$ ipython --no-banner

In [1]: import numpy as np

In [2]: np.set_printoptions(precision=2, suppress=True, linewidth=200)

In [3]: tidy = lambda a: np.round(a, 2) + 0

In [4]: arr = np.loadtxt("sample5.csv", delimiter=",")

In [5]: print(arr)
[[-1.  0.  0.  0.]
 [ 0. -3. -2.  2.]
 [ 0.  1.  0.  2.]
 [ 0.  1. -3. -2.]]

In [6]: np.einsum("ij,ji->", arr, arr)
Out[6]: np.float64(2.0)

In [7]: np.einsum("ii->", arr)
Out[7]: np.float64(-6.0)

In [8]: tidy(np.linalg.det(arr.T))
Out[8]: np.float64(32.0)

In [9]: A2 = np.linalg.invert(arr)
Traceback (most recent call last):
  Cell In[9], line 1
    A2 = np.linalg.invert(arr)
AttributeError: module 'numpy.linalg' has no attribute 'invert'


In [10]: A2 = np.linalg.inv(arr)

In [11]: tidy(np.linalg.cond(arr))
Out[11]: np.float64(4.2)

In [12]: tidy(A2)
Out[12]: 
array([[-1.  ,  0.  ,  0.  ,  0.  ],
       [ 0.  , -0.19,  0.31,  0.12],
       [ 0.  , -0.12, -0.13, -0.25],
       [ 0.  ,  0.09,  0.34, -0.06]])

In [13]: tidy(arr @ A2)
Out[13]: 
array([[1., 0., 0., 0.],
       [0., 1., 0., 0.],
       [0., 0., 1., 0.],
       [0., 0., 0., 1.]])

In [14]: np.allclose(A2, arr.T)
Out[14]: False

In [15]: r0 = np.array([2, 2, 0, 0])

In [16]: A2 = arr + np.outer(r0, np.eye(4)[0])

In [17]: tidy(np.linalg.det(A2) / np.linalg.det(arr)), tidy(1 + np.linalg.solve(arr, r0)[0])
Out[17]: (np.float64(-1.0), np.float64(-1.0))

In [18]: print(A2)
[[ 1.  0.  0.  0.]
 [ 2. -3. -2.  2.]
 [ 0.  1.  0.  2.]
 [ 0.  1. -3. -2.]]

In [19]: np.linalg.matrix_rank(np.linalg.inv(A2) - np.linalg.inv(arr), tol=1e-8)
Out[19]: np.int64(1)

In [20]: W0 = np.load("layer17.npy")

In [21]: W0
Out[21]: 
array([[4., 0., 3., 3., 0.],
       [0., 4., 0., 0., 3.],
       [3., 0., 4., 3., 0.],
       [3., 0., 3., 4., 0.],
       [0., 3., 0., 0., 4.]])

In [22]: # splits into 2 blocks

In [23]: rng = np.random.default_rng(859683)

In [24]: A2 = W0 + rng.integers(-2, 3, (5, 2)) @ rng.integers(-2, 3, (2, 5))

In [25]: A2
Out[25]: 
array([[ 4., -3.,  5., -1., -1.],
       [-4.,  3.,  2.,  0.,  0.],
       [-1., -1.,  6.,  3., -3.],
       [ 3.,  0.,  3.,  4.,  0.],
       [-4.,  2.,  2.,  0.,  1.]])

In [26]: np.linalg.matrix_rank(A2 - W0, tol=1e-8)
Out[26]: np.int64(2)

In [27]: tidy(np.linalg.svd(A2 - W0, compute_uv=False))
Out[27]: array([9.73, 5.04, 0.  , 0.  , 0.  ])

In [28]: r0 = np.array([-2, -1, 3, -3, 2])

In [29]: A2 = W0 + np.outer(r0, np.eye(5)[0])

In [30]: np.linalg.matrix_rank(np.linalg.inv(A2) - np.linalg.inv(W0), tol=1e-8)
Out[30]: np.int64(1)

In [31]: A2
Out[31]: 
array([[ 2.,  0.,  3.,  3.,  0.],
       [-1.,  4.,  0.,  0.,  3.],
       [ 6.,  0.,  4.,  3.,  0.],
       [ 0.,  0.,  3.,  4.,  0.],
       [ 2.,  3.,  0.,  0.,  4.]])

In [32]: low = np.linalg.cholesky(W0)

In [33]: low @ low.T
Out[33]: 
array([[4., 0., 3., 3., 0.],
       [0., 4., 0., 0., 3.],
       [3., 0., 4., 3., 0.],
       [3., 0., 3., 4., 0.],
       [0., 3., 0., 0., 4.]])

In [34]: np.linalg.eigvalsh(W0).min() > 0
Out[34]: np.True_
